$ ipython --no-banner

In [1]: import numpy as np

In [2]: from numpy import linalg as LA

In [3]: np.set_printoptions(precision=2, suppress=True, linewidth=100)

In [4]: M = np.arange(16).reshape(4, 4) + 3

In [5]: M
Out[5]: 
array([[ 3,  4,  5,  6],
       [ 7,  8,  9, 10],
       [11, 12, 13, 14],
       [15, 16, 17, 18]])

In [6]: blk = np.stack([M, -2 * M, M[::-1]])

In [7]: np.round(LA.det(blk), 2) + 0
Out[7]: array([0., 0., 0.])

In [8]: print(blk.sum(axis=0))
[[ 12  12  12  12]
 [  4   4   4   4]
 [ -4  -4  -4  -4]
 [-12 -12 -12 -12]]

In [9]: np.einsum("bij,cij->bc", blk, blk)
Out[9]: 
array([[ 2104, -4208,  1464],
       [-4208,  8416, -2928],
       [ 1464, -2928,  2104]])

In [10]: print((blk @ M.T).shape)
(3, 4, 4)

In [11]: LA.norm(blk, axis=(1, 2))
Out[11]: array([45.87, 91.74, 45.87])

In [12]: print(LA.matrix_rank(blk))
[2 2 2]

In [13]: m1 = np.loadtxt("dump.csv", delimiter=",")

In [14]: print(m1)
[[-0.92 -0.8  -0.88  0.01 -0.09]
 [-1.61 -1.56 -1.53 -0.01  0.03]
 [-2.39 -2.41 -2.43 -0.04  0.04]
 [-0.22 -0.35 -0.32 -0.02  0.04]
 [ 0.02  0.07  0.08  0.07 -0.03]
 [-0.56 -0.61 -0.65 -0.05  0.07]
 [ 0.19  0.1   0.08  0.07 -0.03]
 [ 0.15  0.17  0.04  0.02  0.05]
 [-2.28 -2.43 -2.34  0.11  0.07]
 [ 0.28  0.27  0.3  -0.09 -0.06]
 [ 0.94  0.96  0.92 -0.01 -0.07]
 [-1.84 -1.87 -1.82 -0.01  0.01]
 [-0.74 -0.72 -0.91  0.07  0.06]
 [-1.3  -1.39 -1.35 -0.08 -0.01]
 [-0.72 -0.74 -0.74 -0.01 -0.05]
 [-1.42 -1.3  -1.34  0.04 -0.04]
 [ 0.05 -0.01  0.02 -0.08 -0.02]
 [-0.56 -0.62 -0.59 -0.04  0.01]
 [ 0.33  0.35  0.3  -0.01 -0.02]
 [ 0.06  0.14  0.04 -0.01 -0.06]
 [ 1.35  1.32  1.28  0.04  0.01]
 [ 0.63  0.7   0.64 -0.07 -0.01]
 [ 0.32  0.35  0.37 -0.02  0.07]
 [-0.85 -0.79 -0.79 -0.05 -0.02]
 [-1.19 -1.31 -1.13  0.04  0.07]
 [ 2.73  2.68  2.73  0.08 -0.03]
 [-0.63 -0.67 -0.63 -0.02  0.01]
 [ 0.5   0.48  0.42 -0.04  0.03]]

In [15]: D = LA.norm(m1[:, None] - m1[None], axis=-1)

In [16]: np.flatnonzero(D[3] < D.mean() / 2)
Out[16]: array([ 0,  3,  4,  5,  6,  7,  9, 12, 14, 16, 17, 19, 23, 26])

In [17]: D.shape
Out[17]: (28, 28)

In [18]: D[:5, :5]
Out[18]: 
array([[0.  , 1.22, 2.68, 1.01, 1.6 ],
       [1.22, 0.  , 1.46, 2.2 , 2.81],
       [2.68, 1.46, 0.  , 3.66, 4.27],
       [1.01, 2.2 , 3.66, 0.  , 0.64],
       [1.6 , 2.81, 4.27, 0.64, 0.  ]])

In [19]: print((D + 1e9 * np.eye(28)).round(6).argmin(axis=1))
[23 15  8 17 19 17  7  6  2 18 21  1 14 15 23 13 19  5 22  4 10 27 18  0 13 20 17 22]

In [20]: F = np.load("data.npy")

In [21]: F
Out[21]: 
array([[ 0,  1,  0,  0,  0],
       [ 0,  0,  0, -2,  0],
       [-2,  0,  0,  0,  0],
       [ 0,  0,  0,  0,  1],
       [ 0,  0, -3,  0,  0]])

In [22]: w1 = np.array([[2, -3], [-3, 3], [-1, 2], [0, 5], [-4, -2]])

In [23]: coef = np.array([-2, 2])

In [24]: hid = np.maximum(F @ w1 + coef, 0)

In [25]: hid
Out[25]: 
array([[0, 5],
       [0, 0],
       [0, 8],
       [0, 0],
       [1, 0]])

In [26]: LA.matrix_rank(hid)
Out[26]: np.int64(2)

In [27]: cent = np.array([[4, -3], [-3, 0]])

In [28]: (hid @ cent).round(6).argmax(axis=1)
Out[28]: array([1, 0, 1, 0, 0])

In [29]: hid @ cent
Out[29]: 
array([[-15,   0],
       [  0,   0],
       [-24,   0],
       [  0,   0],
       [  4,  -3]])

In [30]: K = np.array([[0.67, 0.33], [0.5, 0.5]])

In [31]: q, vecs = LA.qr(K[:, :1])[0], LA.qr(K[:, 1:])[0]

In [32]: sigma = LA.svd(q.T @ vecs, compute_uv=False)

In [33]: np.degrees(np.arccos(sigma.clip(0, 1)))
Out[33]: array([19.84])

In [34]: (sigma > 0.9).sum()
Out[34]: np.int64(1)
